In [1]: import numpy as np

In [2]: import numpy.linalg as la

In [3]: np.set_printoptions(precision=2, suppress=True, linewidth=120)

In [4]: rng = np.random.default_rng(43)

In [5]: lab = rng.integers(0, 2, 5)

In [6]: m1 = (lab[:, None] == lab) * -2 + np.eye(5)

In [7]: m1
Out[7]: 
array([[-1., -2.,  0.,  0., -2.],
       [-2., -1.,  0.,  0., -2.],
       [ 0.,  0., -1., -2.,  0.],
       [ 0.,  0., -2., -1.,  0.],
       [-2., -2.,  0.,  0., -1.]])

In [8]: lab = rng.permutation(5)

In [9]: out = m1[:, lab] * rng.choice([-1, 1], 5)

In [10]: out
Out[10]: 
array([[ 0.,  0.,  1., -2., -2.],
       [ 0.,  0.,  2., -1., -2.],
       [-1., -2., -0.,  0.,  0.],
       [-2., -1., -0.,  0.,  0.],
       [ 0.,  0.,  2., -2., -1.]])

In [11]: U, _, VT = la.svd(m1.T @ out)

In [12]: lab
Out[12]: array([2, 3, 0, 1, 4])

In [13]: vec = np.array([2, 2, 3, 1, 1])

In [14]: rhs = m1 @ vec

In [15]: c, lr = np.zeros(5), 1 / la.norm(m1, 2) ** 2

In [16]: for i in range(30):
    ...:     c -= lr * m1.T @ (m1 @ c - rhs)
    ...:     if i % 10 == 0: print(i, round(la.norm(m1 @ c - rhs), 2))
    ...: 
0 5.65
10 1.04
20 0.69

In [17]: c
Out[17]: array([1.9 , 1.9 , 2.71, 1.29, 1.2 ])

In [18]: proj = np.triu(np.array([[0, 8, -9, 3, 3],
    ...:     [1, 6, -9, 5, -2],
    ...:     [7, -8, 3, 0, -2],
    ...:     [0, -2, -3, -8, 1],
    ...:     [-6, 6, 3, 4, 2]]), 1) + np.eye(5)

In [19]: out = proj @ m1 @ la.inv(proj)

In [20]: print(np.poly(out))
[  1.   5.  -6. -22.  37. -15.]

In [21]: la.matrix_rank(out)
Out[21]: np.int64(5)

In [22]: (la.matrix_power((m1 != 0) + (m1.T != 0) + np.eye(5), 5) > 0).astype(int)
Out[22]: 
array([[1, 1, 0, 0, 1],
       [1, 1, 0, 0, 1],
       [0, 0, 1, 1, 0],
       [0, 0, 1, 1, 0],
       [1, 1, 0, 0, 1]])

In [23]: m1 @ m1
Out[23]: 
array([[9., 8., 0., 0., 8.],
       [8., 9., 0., 0., 8.],
       [0., 0., 5., 4., 0.],
       [0., 0., 4., 5., 0.],
       [8., 8., 0., 0., 9.]])

In [24]: round(float(la.det(m1)), 2)
Out[24]: 15.0

In [25]: O = m1.astype(float).copy()

In [26]: for j in range(5):
    ...:     O[:, j] -= O[:, :j] @ (O[:, :j].T @ O[:, j])
    ...:     O[:, j] /= la.norm(O[:, j])
    ...: 

In [27]: np.round(O.T @ O, 2) + 0
Out[27]: 
array([[1., 0., 0., 0., 0.],
       [0., 1., 0., 0., 0.],
       [0., 0., 1., 0., 0.],
       [0., 0., 0., 1., 0.],
       [0., 0., 0., 0., 1.]])

In [28]: np.round(O.T @ m1, 2) + 0
Out[28]: 
array([[3.  , 2.67, 0.  , 0.  , 2.67],
       [0.  , 1.37, 0.  , 0.  , 0.65],
       [0.  , 0.  , 2.24, 1.79, 0.  ],
       [0.  , 0.  , 0.  , 1.34, 0.  ],
       [0.  , 0.  , 0.  , 0.  , 1.21]])

In [29]: M = np.load("a.npy")

In [30]: M
Out[30]: 
array([[1, 0, 0, 0, 0, 0, 0, 0, 0, 0, 0, 0],
       [2, 1, 0, 0, 0, 0, 0, 0, 0, 0, 0, 0],
       [3, 4, 1, 0, 0, 0, 0, 0, 0, 0, 0, 0],
       [1, 2, 1, 1, 0, 0, 0, 0, 0, 0, 0, 0],
       [5, 0, 3, 4, 1, 0, 0, 0, 0, 0, 0, 0],
       [4, 2, 2, 5, 0, 1, 0, 0, 0, 0, 0, 0],
       [3, 3, 3, 4, 5, 4, 1, 0, 0, 0, 0, 0],
       [0, 0, 1, 0, 4, 1, 1, 1, 0, 0, 0, 0],
       [4, 0, 3, 4, 3, 1, 5, 1, 1, 0, 0, 0],
       [2, 5, 2, 3, 3, 1, 4, 4, 2, 1, 0, 0],
       [1, 1, 4, 2, 0, 3, 1, 5, 5, 1, 1, 0],
       [0, 1, 5, 2, 3, 4, 1, 5, 2, 3, 0, 1]])

In [31]: # triangular: eigenvalues sit on the diagonal

In [32]: out = M / np.sqrt((M ** 2).mean(axis=1, keepdims=True))

In [33]: la.norm(out, axis=1)
Out[33]: array([3.46, 3.46, 3.46, 3.46, 3.46, 3.46, 3.46, 3.46, 3.46, 3.46, 3.46, 3.46])

In [34]: la.matrix_rank(out) == la.matrix_rank(M)
Out[34]: np.True_

In [35]: U, s, VT = la.svd(M)

In [36]: np.argmax(s[:-1] / (s[1:] + 1e-6)) + 1
Out[36]: np.int64(11)

In [37]: out = U[:, :11] @ np.diag(s[:11]) @ VT[:11]

In [38]: la.matrix_rank(M, rtol=0.05)
Out[38]: np.int64(9)

In [39]: round(float(la.norm(M) ** 2 / la.norm(M, 2) ** 2), 2)
Out[39]: 1.55

In [40]: la.norm(M, axis=2)
AxisError: axis 2 is out of bounds for array of dimension 2


In [41]: round(la.norm(M[10], 1), 2), np.round(la.norm(M[10], np.inf), 2)
Out[41]: (np.float64(24.0), np.float64(5.0))

In [42]: M[10] @ M[11]
Out[42]: np.int64(76)

In [43]: la.norm(M, axis=1).argmax()
Out[43]: np.int64(11)

In [44]: print(round(float(la.norm(M, 1)), 2), round(float(la.norm(M, np.inf)), 2))
26.0 27.0

In [45]: A = np.load("arr.npy")

In [46]: A
Out[46]: 
array([[-0.75,  0.71,  0.12, -0.36,  0.89,  1.23,  1.44, -0.9 , -1.88, -0.51, -1.03,  0.06],
       [ 0.78, -0.8 , -1.22, -0.96, -0.39,  1.42,  0.43, -0.15,  0.34, -0.24, -0.78, -0.67],
       [ 0.87,  1.03, -0.91, -0.01, -0.12,  0.49,  0.7 ,  0.83, -2.04,  0.37,  0.21,  0.35],
       [-0.87, -0.93,  0.45,  0.11, -0.63,  0.93,  1.78,  0.45, -0.37, -2.47,  0.91,  0.8 ],
       [ 0.62, -0.96,  0.45, -0.54,  2.04,  0.36, -1.44,  1.27, -1.23,  0.02,  0.73,  0.86],
       [-0.3 ,  0.51,  0.73, -0.98,  0.6 ,  0.33,  0.2 ,  0.8 ,  1.  ,  0.79,  0.02,  1.62],
       [-0.62,  0.21, -0.47,  0.28, -0.09, -1.33,  0.17,  1.3 , -0.5 , -0.73, -1.88, -0.53],
       [ 0.65, -0.64,  1.56,  1.36, -1.61,  1.24, -0.71,  0.94, -1.15,  1.52,  0.91,  0.46],
       [ 1.49,  1.49,  1.47, -0.94,  0.  ,  0.78,  0.65,  0.24, -0.65, -1.98,  0.16, -1.52],
       [-0.22, -0.11,  0.72,  0.93,  0.55,  0.87,  0.71,  0.95,  1.17,  0.93,  1.08, -1.31],
       [-0.8 ,  0.11, -0.41, -1.1 , -1.8 ,  0.26, -0.63, -0.41, -0.16,  1.1 ,  0.56, -1.33]])

In [47]: out = A / np.sqrt((A ** 2).mean(axis=1, keepdims=True))

In [48]: la.matrix_rank(A - A.mean(axis=1, keepdims=True))
Out[48]: np.int64(11)

In [49]: def softmax(z):
    ...:     e = np.exp(z - z.max(axis=-1, keepdims=True))
    ...:     return e / e.sum(axis=-1, keepdims=True)
    ...: 

In [50]: softmax(A[10] + 2)
Out[50]: array([0.04, 0.1 , 0.06, 0.03, 0.01, 0.12, 0.05, 0.06, 0.08, 0.27, 0.16, 0.02])

In [51]: scores = A @ A.T / np.sqrt(12)

In [52]: np.round(softmax(scores), 2) + 0
Out[52]: 
array([[0.62, 0.04, 0.08, 0.07, 0.02, 0.02, 0.03, 0.01, 0.08, 0.01, 0.01],
       [0.08, 0.43, 0.06, 0.07, 0.03, 0.04, 0.05, 0.03, 0.08, 0.05, 0.09],
       [0.12, 0.04, 0.43, 0.04, 0.07, 0.03, 0.05, 0.08, 0.08, 0.02, 0.03],
       [0.04, 0.02, 0.01, 0.81, 0.01, 0.01, 0.01, 0.01, 0.04, 0.01, 0.01],
       [0.02, 0.01, 0.04, 0.02, 0.77, 0.04, 0.01, 0.05, 0.02, 0.02, 0.01],
       [0.05, 0.04, 0.05, 0.05, 0.12, 0.46, 0.03, 0.06, 0.03, 0.08, 0.03],
       [0.06, 0.04, 0.06, 0.04, 0.03, 0.03, 0.61, 0.02, 0.05, 0.02, 0.03],
       [0.  , 0.01, 0.02, 0.01, 0.02, 0.01, 0.  , 0.86, 0.01, 0.03, 0.02],
       [0.03, 0.02, 0.02, 0.03, 0.01, 0.01, 0.01, 0.01, 0.84, 0.01, 0.01],
       [0.02, 0.04, 0.03, 0.04, 0.04, 0.05, 0.02, 0.11, 0.05, 0.56, 0.05],
       [0.03, 0.07, 0.04, 0.02, 0.01, 0.03, 0.03, 0.08, 0.03, 0.05, 0.61]])

In [53]: np.round(softmax(scores + np.triu(np.full(scores.shape, -np.inf), 1)), 2) + 0
Out[53]: 
array([[1.  , 0.  , 0.  , 0.  , 0.  , 0.  , 0.  , 0.  , 0.  , 0.  , 0.  ],
       [0.16, 0.84, 0.  , 0.  , 0.  , 0.  , 0.  , 0.  , 0.  , 0.  , 0.  ],
       [0.2 , 0.08, 0.72, 0.  , 0.  , 0.  , 0.  , 0.  , 0.  , 0.  , 0.  ],
       [0.05, 0.02, 0.02, 0.92, 0.  , 0.  , 0.  , 0.  , 0.  , 0.  , 0.  ],
       [0.02, 0.02, 0.04, 0.02, 0.9 , 0.  , 0.  , 0.  , 0.  , 0.  , 0.  ],
       [0.06, 0.05, 0.06, 0.07, 0.15, 0.61, 0.  , 0.  , 0.  , 0.  , 0.  ],
       [0.07, 0.05, 0.07, 0.05, 0.04, 0.03, 0.69, 0.  , 0.  , 0.  , 0.  ],
       [0.01, 0.01, 0.02, 0.01, 0.03, 0.01, 0.  , 0.91, 0.  , 0.  , 0.  ],
       [0.03, 0.02, 0.02, 0.03, 0.01, 0.01, 0.01, 0.01, 0.86, 0.  , 0.  ],
       [0.02, 0.04, 0.03, 0.04, 0.04, 0.06, 0.02, 0.11, 0.05, 0.59, 0.  ],
       [0.03, 0.07, 0.04, 0.02, 0.01, 0.03, 0.03, 0.08, 0.03, 0.05, 0.61]])

In [54]: T = np.stack([A, -3 * A, A[::-1]])

In [55]: la.matrix_rank(T)
Out[55]: array([11, 11, 11])

In [56]: (T @ A.T).shape
Out[56]: (3, 11, 11)

In [57]: u = np.array([3, 3])

In [58]: np.convolve(A[2], u)
Out[58]: array([ 2.61,  5.7 ,  0.36, -2.76, -0.39,  1.11,  3.57,  4.59, -3.63, -5.01,  1.74,  1.68,  1.05])

In [59]: np.polyval(u, A[2])
Out[59]: array([ 5.61,  6.09,  0.27,  2.97,  2.64,  4.47,  5.1 ,  5.49, -3.12,  4.11,  3.63,  4.05])
